>>> import numpy as np
>>> import numpy.linalg as la
>>> np.set_printoptions(precision=2, suppress=True, linewidth=100, floatmode="fixed")
>>> rd = lambda a: np.round(a, 2) + 0
>>> m1 = np.loadtxt("a.csv", delimiter=",")
>>> print(m1)
[[1.00 0.20 0.04 0.01 0.00 0.00 0.00 0.00 0.00]
 [0.20 1.00 0.20 0.04 0.01 0.00 0.00 0.00 0.00]
 [0.04 0.20 1.00 0.20 0.04 0.01 0.00 0.00 0.00]
 [0.01 0.04 0.20 1.00 0.20 0.04 0.01 0.00 0.00]
 [0.00 0.01 0.04 0.20 1.00 0.20 0.04 0.01 0.00]
 [0.00 0.00 0.01 0.04 0.20 1.00 0.20 0.04 0.01]
 [0.00 0.00 0.00 0.01 0.04 0.20 1.00 0.20 0.04]
 [0.00 0.00 0.00 0.00 0.01 0.04 0.20 1.00 0.20]
 [0.00 0.00 0.00 0.00 0.00 0.01 0.04 0.20 1.00]]
>>> rng = np.random.default_rng(68764)
>>> labels = rng.permutation(9)
>>> print(labels)
[6 4 0 2 1 3 8 7 5]
>>> A2 = m1[labels][:, labels]
>>> print(A2)
[[1.00 0.04 0.00 0.00 0.00 0.01 0.04 0.20 0.20]
 [0.04 1.00 0.00 0.04 0.01 0.20 0.00 0.01 0.20]
 [0.00 0.00 1.00 0.04 0.20 0.01 0.00 0.00 0.00]
 [0.00 0.04 0.04 1.00 0.20 0.20 0.00 0.00 0.01]
 [0.00 0.01 0.20 0.20 1.00 0.04 0.00 0.00 0.00]
 [0.01 0.20 0.01 0.20 0.04 1.00 0.00 0.00 0.04]
 [0.04 0.00 0.00 0.00 0.00 0.00 1.00 0.20 0.01]
 [0.20 0.01 0.00 0.00 0.00 0.00 0.20 1.00 0.04]
 [0.20 0.20 0.00 0.01 0.00 0.04 0.01 0.04 1.00]]
>>> print(np.allclose(A2, m1))
False
>>> print(rd(np.sort(np.abs(la.eigvals(A2)))))
[0.67 0.71 0.76 0.84 0.94 1.06 1.21 1.35 1.46]
>>> W0 = np.load("x.npy")
>>> print(W0)
[[-1.34 -0.49 -0.18  0.02  0.21 -0.53 -1.28 -0.74  0.47 -0.30  0.44]
 [ 0.50  1.70 -1.20 -0.40 -1.20  1.30 -0.40  0.00  1.50  0.30  0.80]
 [-0.20  0.00  1.70 -1.00 -0.10 -1.60  0.20 -0.90  0.70 -0.60 -1.10]
 [ 0.50  0.30 -0.80  0.50 -0.50  1.20  0.30  2.20 -0.60  0.60 -0.20]
 [ 0.10  0.20  0.40 -0.50  0.70  1.90  0.20  0.00 -0.30 -1.20  0.40]
 [-1.10 -0.40  1.80  0.30  0.60 -1.80  0.40  0.00 -1.50 -0.20  2.00]
 [-1.50 -0.70 -0.40 -0.30  0.40 -0.70 -1.20 -0.80  0.40 -0.80  0.30]
 [ 2.40  2.90 -0.50  0.00  0.40  1.00 -1.10  2.10 -1.70  0.30 -0.90]]
>>> u, g = W0[2], W0[3]
>>> print(u @ u)
9.41
>>> print(u @ g)
-6.31
>>> p = (u @ g) / (u @ u) * u
>>> print(rd(g - p))
[ 0.37  0.30  0.34 -0.17 -0.57  0.13  0.43  1.60 -0.13  0.20 -0.94]
>>> print(rd(la.norm(u + g) ** 2 + la.norm(u - g) ** 2))
36.04
>>> print(la.matrix_rank(np.outer(u, g)))
1
>>> u = np.array([2, 1])
>>> print(rd(np.polyval(u, W0[0])))
[-1.68  0.02  0.64  1.04  1.42 -0.06 -1.56 -0.48  1.94  0.40  1.88]
>>> print(rd(np.convolve(W0[0], u)))
[-2.68 -2.32 -0.85 -0.14  0.44 -0.85 -3.09 -2.76  0.20 -0.13  0.58  0.44]
>>> A2 = W0 / la.norm(W0, axis=1, keepdims=True)
>>> C2 = A2 @ A2.T
>>> print(rd(C2[0]))
[ 1.00 -0.10  0.17 -0.60 -0.18  0.25  0.96 -0.57]
>>> print((np.abs(C2) > 0.9).astype(int))
[[1 0 0 0 0 0 1 0]
 [0 1 0 0 0 0 0 0]
 [0 0 1 0 0 0 0 0]
 [0 0 0 1 0 0 0 0]
 [0 0 0 0 1 0 0 0]
 [0 0 0 0 0 1 0 0]
 [1 0 0 0 0 0 1 0]
 [0 0 0 0 0 0 0 1]]
>>> print(rd(np.degrees(np.arccos(np.clip(C2[0, 4], -1, 1)))))
100.55
>>> print(np.argwhere(np.triu(np.abs(C2) > 0.95, 1)))
[[0 6]]
>>> print(rd(la.norm(A2, axis=1)))
[1.00 1.00 1.00 1.00 1.00 1.00 1.00 1.00]
>>> C2 = W0.T @ W0
>>> print((W0 @ W0.T).shape)
(8, 8)
>>> print(rd(np.diag(C2)))
[11.57 12.32  8.81  1.84  2.91 14.31  4.78 11.25  8.71  3.11  7.14]
>>> print(rd(la.svd(W0, compute_uv=False) ** 2))
[42.56 15.88  9.31  6.96  5.86  4.80  1.24  0.15]
>>> print(rd(la.eigvalsh(C2)[::-1]))
[42.56 15.88  9.31  6.96  5.86  4.80  1.24  0.15  0.00  0.00  0.00]
>>> A2 = np.array([[0, 4, 1],
...     [-1, 3, 8],
...     [5, -6, 5],
...     [-1, -3, 5],
...     [7, -8, -9],
...     [5, -1, -8],
...     [2, 2, -3],
...     [-1, -3, 6],
...     [-1, -8, -3],
...     [-7, -2, -3],
...     [-1, 0, 0]])
>>> print(la.matrix_rank(W0 @ A2))
3
>>> print(rd(np.einsum("ij,ij->i", W0, W0)))
[ 5.08 11.01  9.41  8.61  6.29 14.75  6.61 24.99]
>>> A2 @ W0
Traceback (most recent call last):
  File "<python-input-40>", line 1, in <module>
    A2 @ W0
    ~~~^~~~
ValueError: matmul: Input operand 1 has a mismatch in its core dimension 0, with gufunc signature (n?,k),(k,m?)->(n?,m?) (size 8 is different from 3)
>>> K = np.loadtxt("mat.csv", delimiter=",")
>>> print(rd(K))
[[ 11.90 -19.56  37.46  23.51]
 [  8.60 -10.44  24.28  11.54]
 [  5.00  -3.00  11.01   2.00]
 [  4.97  -2.95  10.88   1.94]
 [  4.35  -2.11   8.91   0.94]
 [  1.45  -0.23   1.88  -0.56]
 [  0.19  -0.04   0.20  -0.08]
 [ -2.36   1.08  -1.80   0.29]
 [ -2.62   1.28  -1.96   0.22]
 [ -4.42   3.16  -3.12  -0.88]
 [ -4.78   3.63  -3.36  -1.22]
 [ -7.80   8.40  -5.66  -5.26]
 [ -7.88   8.55  -5.73  -5.39]
 [ -8.59   9.86  -6.34  -6.61]
 [-15.26  24.57 -13.32 -21.37]
 [-19.35  34.94 -18.44 -32.36]
 [-19.55  35.45 -18.69 -32.92]
 [-21.10  39.56 -20.76 -37.35]]
>>> # null space of dimension 1
>>> vec = np.array([2, 3, 3, 0, 0, 1, 3, 2, 1, 3, 0])
>>> h = np.maximum(W0 @ vec, 0)
>>> print(rd(np.maximum(W0 @ vec, 0) - np.maximum(-W0 @ vec, 0)))
[-10.97   5.00   0.80   7.20   0.60  -0.70 -14.20  13.10]
>>> print(rd(h))
[ 0.00  5.00  0.80  7.20  0.60  0.00  0.00 13.10]
>>> print(np.flatnonzero(h > 1e-9))
[1 2 3 4 7]
>>> print(rd(np.tanh(W0 @ vec)))
[-1.00  1.00  0.66  1.00  0.54 -0.60 -1.00  1.00]
>>> print(rd(np.maximum(W0 @ (3 * vec), 0)))
[ 0.00 15.00  2.40 21.60  1.80  0.00  0.00 39.30]
>>> Xc = K - K.mean(axis=0)
>>> U, sig, Vt = la.svd(Xc, full_matrices=False)
>>> print((np.sign(U[:, 0]) == np.sign(U[0, 0])).astype(int))
[1 1 1 1 1 1 1 1 1 1 1 0 0 0 0 0 0 0]
>>> print(rd(sig ** 2 / (sig ** 2).sum()))
[0.96 0.04 0.01 0.00]
>>> labels = K[:, 3] > np.median(K[:, 3])
>>> u = K[labels].mean(axis=0) - K[~labels].mean(axis=0)
>>> print(((K - K.mean(axis=0)) @ u > 0).astype(int))
[1 1 1 1 1 1 1 1 1 1 1 0 0 0 0 0 0 0]
>>> print(rd(u))
[ 15.58 -22.68  20.70  20.35]
>>> print(np.argsort(-np.abs(u).round(6), kind="stable"))
[1 2 3 0]
>>> print(rd((((K - K.mean(axis=0)) @ u > 0) == labels).mean()))
0.89
>>> rank = la.matrix_rank(K)
>>> print(rank)
3
>>> N = la.svd(K)[2][rank:].T
>>> print(np.allclose(K @ N, 0))
True
>>> print(la.matrix_rank(K.T @ K), la.matrix_rank(K @ K.T))
3 3
>>> print(rd(K @ N))
[[0.00]
 [0.00]
 [0.00]
 [0.00]
 [0.00]
 [0.00]
 [0.00]
 [0.00]
 [0.00]
 [0.00]
 [0.00]
 [0.00]
 [0.00]
 [0.00]
 [0.00]
 [0.00]
 [0.00]
 [0.00]]
>>> W2 = K[[13, 2]].astype(float)
>>> for _ in range(4):
...     labels = la.norm(K[:, None] - W2, axis=-1).argmin(axis=1)
...     W2 = np.array([K[labels == j].mean(axis=0) for j in range(2)])
... 
>>> print(labels)
[1 1 1 1 1 1 1 1 1 1 1 1 1 0 0 0 0 0]
>>> print(rd(W2[1] - W2[0]))
[ 17.28 -29.82  21.12  28.20]
>>> print(np.abs(W2[1] - W2[0]).argmax())
1
>>> print(np.bincount(labels))
[ 5 13]
>>> X = np.load("block18.npy")
>>> print(X)
[[ 2  1  0 -1  0 -3  3  2  0  2  1  1]
 [-3  0 -1  3  1  2 -2  1  3  1  2  2]
 [ 2  2  1 -2 -3 -3  3  1  0 -3  1 -1]
 [-3 -2  3 -1 -3  3 -3  1 -1  2  3  0]]
>>> u, g = X[0], X[1]
>>> print(u @ g)
-13
>>> print(u @ u)
34
>>> p = (u @ g) / (u @ u) * u
>>> print(rd((g - p) @ u))
0.0
>>> print(rd(p))
[-0.76 -0.38  0.00  0.38  0.00  1.15 -1.15 -0.76  0.00 -0.76 -0.38 -0.38]
>>> print(X.reshape(2, -1))
[[ 2  1  0 -1  0 -3  3  2  0  2  1  1 -3  0 -1  3  1  2 -2  1  3  1  2  2]
 [ 2  2  1 -2 -3 -3  3  1  0 -3  1 -1 -3 -2  3 -1 -3  3 -3  1 -1  2  3  0]]
>>> blk = X.reshape(4, 2, -1)
>>> print(np.einsum("ihd,jhd->hij", blk, blk).shape)
(2, 4, 4)
>>> print(np.swapaxes(blk, 1, 2)[1])
[[-3 -2]
 [ 0  1]
 [-1  3]
 [ 3  1]
 [ 1  2]
 [ 2  2]]
>>> print(blk[:, 0])
[[ 2  1  0 -1  0 -3]
 [-3  0 -1  3  1  2]
 [ 2  2  1 -2 -3 -3]
 [-3 -2  3 -1 -3  3]]
>>> print(np.einsum("ihd,ihd->ih", blk, blk))
[[15 19]
 [24 23]
 [31 21]
 [41 24]]
>>> W = np.array([[2, 2],
...     [-2, -2],
...     [-1, 2],
...     [-1, -2],
...     [-1, -1],
...     [0, -1],
...     [0, 0],
...     [-2, 0],
...     [0, 2],
...     [1, -2],
...     [1, 1],
...     [-1, -1]])
>>> beta = np.array([1, 1])
>>> hid = np.maximum(X @ W + beta, 0)
>>> print(hid)
[[ 2  4]
 [ 0  0]
 [ 2 21]
 [ 3  4]]
>>> W2 = np.array([[2, 0], [1, 2]])
>>> print(W @ W2)
[[ 6  4]
 [-6 -4]
 [ 0  4]
 [-4 -4]
 [-3 -2]
 [-1 -2]
 [ 0  0]
 [-4  0]
 [ 2  4]
 [ 0 -4]
 [ 3  2]
 [-3 -2]]
>>> print(hid @ W2)
[[ 8  8]
 [ 0  0]
 [25 42]
 [10  8]]
>>> print((hid @ W2).round(6).argmax(axis=1))
[0 0 1 0]
>>> M = np.loadtxt("w.csv", delimiter=",")
>>> print(M)
[[2.00 1.00 2.00 1.00 3.00 2.00 3.00 3.00 1.00]
 [1.00 2.00 1.00 2.00 1.00 3.00 2.00 3.00 3.00]
 [2.00 1.00 2.00 1.00 2.00 1.00 3.00 2.00 3.00]
 [1.00 2.00 1.00 2.00 1.00 2.00 1.00 3.00 2.00]
 [3.00 1.00 2.00 1.00 2.00 1.00 2.00 1.00 3.00]
 [2.00 3.00 1.00 2.00 1.00 2.00 1.00 2.00 1.00]
 [3.00 2.00 3.00 1.00 2.00 1.00 2.00 1.00 2.00]
 [3.00 3.00 2.00 3.00 1.00 2.00 1.00 2.00 1.00]
 [1.00 3.00 3.00 2.00 3.00 1.00 2.00 1.00 2.00]]
>>> # symmetric
>>> evals, vecs = la.eigh(M)
>>> vec = np.array([0, 2, 1, -3, -1, -2, 1, 0, -3])
>>> print(np.abs(M).sum(axis=1).max(), rd(np.abs(evals).max()))
18.0 16.97
>>> print((np.sign(vecs[:, -1].round(6)) == np.sign(vecs[0, -1].round(6))).astype(int))
[1 1 1 1 1 1 1 1 1]
